$ ipython --no-banner

In [1]: import numpy as np

In [2]: np.set_printoptions(precision=3, suppress=True, linewidth=160, sign=" ")

In [3]: data = np.load("layer11.npy")

In [4]: data
Out[4]: 
array([[ 0,  1,  1],
       [ 1,  0,  1],
       [ 1,  1,  0]])

In [5]: # equal to its transpose

In [6]: w, V = np.linalg.eig(data)

In [7]: np.round(data @ V[:, 0] - w[0] * V[:, 0], 3) + 0
Out[7]: array([ 0.,  0.,  0.])

In [8]: w
Out[8]: array([-1.,  2., -1.])

In [9]: rng = np.random.default_rng(781499)

In [10]: idx = rng.permutation(3)

In [11]: other = data[:, idx] * rng.choice([-1, 1], 3)

In [12]: other
Out[12]: 
array([[ 1,  0,  1],
       [ 0,  1,  1],
       [ 1,  1,  0]])

In [13]: left, _, Vt = np.linalg.svd(data.T @ other)

In [14]: idx
Out[14]: array([ 1,  0,  2])

In [15]: np.round(np.linalg.lstsq(data, other)[0], 3) + 0
Out[15]: 
array([[ 0.,  1.,  0.],
       [ 1.,  0.,  0.],
       [ 0.,  0.,  1.]])

In [16]: np.round(left @ Vt, 3) + 0
Out[16]: 
array([[ 0.,  1.,  0.],
       [ 1.,  0.,  0.],
       [ 0.,  0.,  1.]])

In [17]: A = np.load("w.npy")

In [18]: print(A)
[[ 1  1 -1  8]
 [ 5 -4  4 -5]
 [-5  2 -2 -5]
 [-5  4 -4  5]]

In [19]: # null space of dimension 2

In [20]: other = A / np.sqrt((A ** 2).mean(axis=1, keepdims=True))

In [21]: np.linalg.norm(other, axis=1)
Out[21]: array([ 2.,  2.,  2.,  2.])

In [22]: def softmax(z):
    ...:     e = np.exp(z - z.max(axis=-1, keepdims=True))
    ...:     return e / e.sum(axis=-1, keepdims=True)
    ...: 

In [23]: print(np.round(softmax(A[1] + -3), 3) + 0)
[ 0.731  0.     0.269  0.   ]

In [24]: np.round(softmax(10 * A[1]), 3) + 0
Out[24]: array([ 1.,  0.,  0.,  0.])

In [25]: scores = A @ A.T / np.sqrt(4)

In [26]: np.round(softmax(scores + np.triu(np.full(scores.shape, -np.inf), 1)), 3) + 0
Out[26]: 
array([[ 1.,  0.,  0.,  0.],
       [ 0.,  1.,  0.,  0.],
       [ 0.,  0.,  1.,  0.],
       [ 0.,  0.,  0.,  1.]])

In [27]: softmax(scores).round(6).argmax(axis=1)
Out[27]: array([ 0,  1,  2,  3])

In [28]: print(round(np.linalg.norm(A, 2) / np.linalg.norm(A), 3))
0.818

In [29]: print([round(float(x), 3) for x in np.linalg.svd(A, compute_uv=False)[:3]])
[13.905, 9.781, 0.0]

In [30]: rk = np.linalg.matrix_rank(A)

In [31]: print(rk)
2

In [32]: ns = np.linalg.svd(A)[2][rk:].T

In [33]: print([int(np.linalg.matrix_rank(A[:i])) for i in range(1, len(A) + 1)])
[1, 2, 2, 2]

In [34]: np.linalg.matrix_rank(A.T @ A), np.linalg.matrix_rank(A @ A.T)
Out[34]: (np.int64(2), np.int64(2))

In [35]: np.allclose(A @ ns, 0)
Out[35]: True

In [36]: [int(np.linalg.matrix_rank(np.delete(A, i, axis=0))) for i in range(4)]
Out[36]: [2, 2, 2, 2]

In [37]: F = np.load("out4.npy")

In [38]: F
Out[38]: 
array([[ 1, -1,  1],
       [ 1,  0,  0],
       [ 1,  1,  1]])

In [39]: u = np.array([1, 2, 0])

In [40]: other = F + np.outer(u, np.eye(3)[2])

In [41]: print(np.linalg.matrix_rank(other - F))
1

In [42]: other = np.array([[9, 8], [4, 5], [0, 0]])

In [43]: print(other.T @ F.T)
[[  5   9  13]
 [  3   8  13]]

In [44]: np.einsum("ij,ij->i", F, F)
Out[44]: array([ 3,  1,  3])

In [45]: np.linalg.matrix_rank(np.vstack([F, other.T]))
Out[45]: np.int64(3)

In [46]: F @ other
Out[46]: 
array([[  5,   3],
       [  9,   8],
       [ 13,  13]])

In [47]: print(softmax(F[2] + 2))
[ 0.333  0.333  0.333]

In [48]: softmax(10 * F[2])
Out[48]: array([ 0.333,  0.333,  0.333])

In [49]: softmax(F).sum(axis=1)
Out[49]: array([ 1.,  1.,  1.])

In [50]: scores = F @ F.T / np.sqrt(3)

In [51]: softmax(scores)[2] @ F
Out[51]: array([ 1.   ,  0.42 ,  0.807])

In [52]: softmax(scores)
Out[52]: 
array([[ 0.613,  0.193,  0.193],
       [ 0.333,  0.333,  0.333],
       [ 0.193,  0.193,  0.613]])

In [53]: softmax(scores + np.triu(np.full(scores.shape, -np.inf), 1))
Out[53]: 
array([[ 1.   ,  0.   ,  0.   ],
       [ 0.5  ,  0.5  ,  0.   ],
       [ 0.193,  0.193,  0.613]])

In [54]: x0 = np.array([1, 1, 1])

In [55]: rhs = F @ x0

In [56]: print(rhs)
[ 1  1  3]

In [57]: np.linalg.solve(F, rhs)
Out[57]: array([ 1.,  1.,  1.])

In [58]: np.linalg.solve(F, rhs + F[:, 0])
Out[58]: array([ 2.,  1.,  1.])

In [59]: print(np.linalg.solve(F, -3 * rhs))
[-3. -3. -3.]

In [60]: print(np.allclose(F @ F.T, F.T @ F))
False

In [61]: np.round(np.linalg.det(F), 3)
Out[61]: np.float64(2.0)

In [62]: np.sort(np.abs(np.linalg.eigvals(F)))
Out[62]: array([ 1.,  1.,  2.])

In [63]: round(float(np.abs(np.linalg.eigvals(F)).max()), 3)
Out[63]: 2.0

In [64]: np.allclose(F, F.T)
Out[64]: False

In [65]: np.linalg.matrix_power(F, 2)
Out[65]: 
array([[ 1,  0,  2],
       [ 1, -1,  1],
       [ 3,  0,  2]])

In [66]: X = np.load("m.npy")

In [67]: X
Out[67]: 
array([[-3,  0, -3,  0, -3,  0],
       [-2, -2, -2, -2, -2, -2],
       [-2,  3, -2,  3, -2,  3],
       [-3,  0, -3,  0, -3,  0],
       [-2, -2, -2, -2, -2, -2],
       [-2,  3, -2,  3, -2,  3]])

In [68]: # column 2 repeats column 0

In [69]: rk = np.linalg.matrix_rank(X)

In [70]: rk
Out[70]: np.int64(2)

In [71]: ns = np.linalg.svd(X)[2][rk:].T

In [72]: np.round(ns @ ns.T, 3) + 0
Out[72]: 
array([[ 0.667,  0.   , -0.333,  0.   , -0.333,  0.   ],
       [ 0.   ,  0.667,  0.   , -0.333,  0.   , -0.333],
       [-0.333,  0.   ,  0.667,  0.   , -0.333,  0.   ],
       [ 0.   , -0.333,  0.   ,  0.667,  0.   , -0.333],
       [-0.333,  0.   , -0.333,  0.   ,  0.667,  0.   ],
       [ 0.   , -0.333,  0.   , -0.333,  0.   ,  0.667]])

In [73]: print(ns.shape)
(6, 4)

In [74]: np.linalg.matrix_rank(X.T @ X), np.linalg.matrix_rank(X @ X.T)
Out[74]: (np.int64(2), np.int64(2))

In [75]: np.linalg.matrix_power(X, 3)
Out[75]: 
array([[-126,   18, -126,   18, -126,   18],
       [-168,   24, -168,   24, -168,   24],
       [  42,   -6,   42,   -6,   42,   -6],
       [-126,   18, -126,   18, -126,   18],
       [-168,   24, -168,   24, -168,   24],
       [  42,   -6,   42,   -6,   42,   -6]])

In [76]: print((X - X.T) / 2)
[[ 0.   1.  -0.5  1.5 -0.5  1. ]
 [-1.   0.  -2.5 -1.   0.  -2.5]
 [ 0.5  2.5  0.   3.   0.   2.5]
 [-1.5  1.  -3.   0.  -0.5 -1.5]
 [ 0.5  0.   0.   0.5  0.   0. ]
 [-1.   2.5 -2.5  1.5  0.   0. ]]

In [77]: np.allclose(X, X.T)
Out[77]: False

In [78]: data @ np.ones(3)
Out[78]: array([ 2.,  2.,  2.])

In [79]: data @ (-1.0) ** np.arange(3)
Out[79]: array([ 0.,  2.,  0.])

In [80]: left, sig, Vt = np.linalg.svd(X)

In [81]: np.argmax(sig[:-1] / (sig[1:] + 1e-6)) + 1
Out[81]: np.int64(2)

In [82]: other = left[:, :2] @ np.diag(sig[:2]) @ Vt[:2]

In [83]: np.round(np.linalg.norm(X - other, 2), 3), round(float(sig[2]), 3)
Out[83]: (np.float64(0.0), 0.0)

In [84]: round(np.linalg.norm(X - other) / np.linalg.norm(X), 3)
Out[84]: np.float64(0.0)

In [85]: W0 = np.load("sample18.npy")

In [86]: W0
Out[86]: 
array([[ 19.353,  -2.921,   4.115],
       [ -3.477,  16.532,  10.705],
       [ -2.197, -17.918,   8.609],
       [-16.306, -10.726,   4.367],
       [ 19.581,   3.979,  -0.87 ],
       [ 12.339, -15.233,  -3.963],
       [ -7.717, -11.408,  14.502],
       [ 15.626,  11.953,  -3.598],
       [ 17.457,  -9.22 ,   3.201],
       [  9.246,   2.126, -17.607],
       [ -6.103, -12.637, -14.25 ],
       [  1.948,  -0.767,  19.89 ]])

In [87]: x0 = np.array([-4, -3, -5])

In [88]: rhs = W0 @ x0

In [89]: print(rhs)
[ -89.224  -89.213   19.497   75.567  -85.911   16.158   -7.418  -80.373  -58.173   44.673  133.573 -104.941]

In [90]: np.linalg.lstsq(W0, rhs)[0]
Out[90]: array([-4., -3., -5.])

In [91]: rhs = rhs + 0.3 * rng.normal(size=12)

In [92]: rhs
Out[92]: array([ -89.286,  -89.373,   19.433,   75.998,  -85.917,   16.463,   -7.464,  -80.638,  -57.904,   44.391,  133.701, -105.056])

In [93]: beta, *_ = np.linalg.lstsq(W0, rhs)

In [94]: np.round(W0.T @ (rhs - W0 @ beta), 3) + 0
Out[94]: array([ 0.,  0.,  0.])

In [95]: print(beta)
[-4.002 -3.012 -5.001]

In [96]: beta.round()
Out[96]: array([-4., -3., -5.])

In [97]: [round(float(np.linalg.norm(np.linalg.solve(W0.T @ W0 + lam * np.eye(3), W0.T @ rhs))), 2) for lam in (0, 1, 10, 100)]
Out[97]: [7.08, 7.07, 7.03, 6.6]
